% python3 -q
>>> import numpy as np
>>> np.set_printoptions(precision=2, suppress=True, linewidth=100, floatmode="fixed")
>>> def rd(a):
...     return np.round(a, 2) + 0
... 
>>> rng = np.random.default_rng(589)
>>> labels = rng.integers(0, 2, 6)
>>> feats = (labels[:, None] == labels) * -1 + np.eye(6)
>>> feats
array([[ 0.00,  0.00,  0.00, -1.00,  0.00,  0.00],
       [ 0.00,  0.00, -1.00,  0.00, -1.00, -1.00],
       [ 0.00, -1.00,  0.00,  0.00, -1.00, -1.00],
       [-1.00,  0.00,  0.00,  0.00,  0.00,  0.00],
       [ 0.00, -1.00, -1.00,  0.00,  0.00, -1.00],
       [ 0.00, -1.00, -1.00,  0.00, -1.00,  0.00]])
>>> # splits into 2 blocks
>>> w, vecs = np.linalg.eigh(feats)
>>> x = np.array([4, -5, 5, 1, -5, 1])
>>> rd(x @ feats @ x / (x @ x)), w[0], w[-1]
(np.float64(0.56), np.float64(-3.0), np.float64(1.0))
>>> np.abs(feats).sum(axis=1).max(), np.abs(w).max()
(np.float64(3.0), np.float64(3.0))
>>> data = np.load("w.npy")
>>> data
array([[0, 2, 0, 0],
       [0, 2, 2, 0],
       [0, 0, 0, 0]])
>>> Uu, sigma, Vh = np.linalg.svd(data)
>>> vecs = Vh[:(sigma > 1e-8).sum()]
>>> x = data[0] + 4 * data[2] + rng.integers(2) * np.eye(4)[0]
>>> x
array([0.00, 2.00, 0.00, 0.00])
>>> rd(vecs.T @ vecs)
array([[0.00, 0.00, 0.00, 0.00],
       [0.00, 1.00, 0.00, 0.00],
       [0.00, 0.00, 1.00, 0.00],
       [0.00, 0.00, 0.00, 0.00]])
>>> np.linalg.matrix_rank(np.vstack([data, x]))
np.int64(2)
>>> E = np.load("a.npy")
>>> E
array([[3.00, 1.00, 1.00],
       [1.00, 3.00, 1.00],
       [1.00, 1.00, 3.00]])
>>> # equal to its transpose
>>> w, vecs = np.linalg.eig(E)
>>> rd(np.sort(np.linalg.eigvals(E @ E)))
array([ 4.00,  4.00, 25.00])
>>> W = np.array([[-3, -3, 2, -3, 1, 0], [-2, 0, 3, 3, -1, 0], [3, -2, 1, 2, -3, -1]])
>>> coef = np.array([3, -3, -3, 2, 2, -2])
>>> H = np.maximum(E @ W + coef, 0)
>>> np.linalg.matrix_rank(H)
np.int64(3)
>>> H
array([[ 0.00,  0.00,  7.00,  0.00,  1.00,  0.00],
       [ 0.00,  0.00,  9.00, 10.00,  0.00,  0.00],
       [ 7.00,  0.00,  5.00,  8.00,  0.00,  0.00]])
>>> basis = np.array([[0, -2, 0],
...     [1, 2, 0],
...     [0, -2, -1],
...     [-2, -2, -2],
...     [-1, -1, -2],
...     [2, 2, -2]])
>>> W @ basis
array([[  2,   1,   2],
       [ -5,  -7,  -7],
       [ -5, -15,   3]])
>>> (H @ basis).round(6).argmax(axis=1)
array([0, 0, 0])
>>> H @ basis
array([[ -1.00, -15.00,  -9.00],
       [-20.00, -38.00, -29.00],
       [-16.00, -40.00, -21.00]])
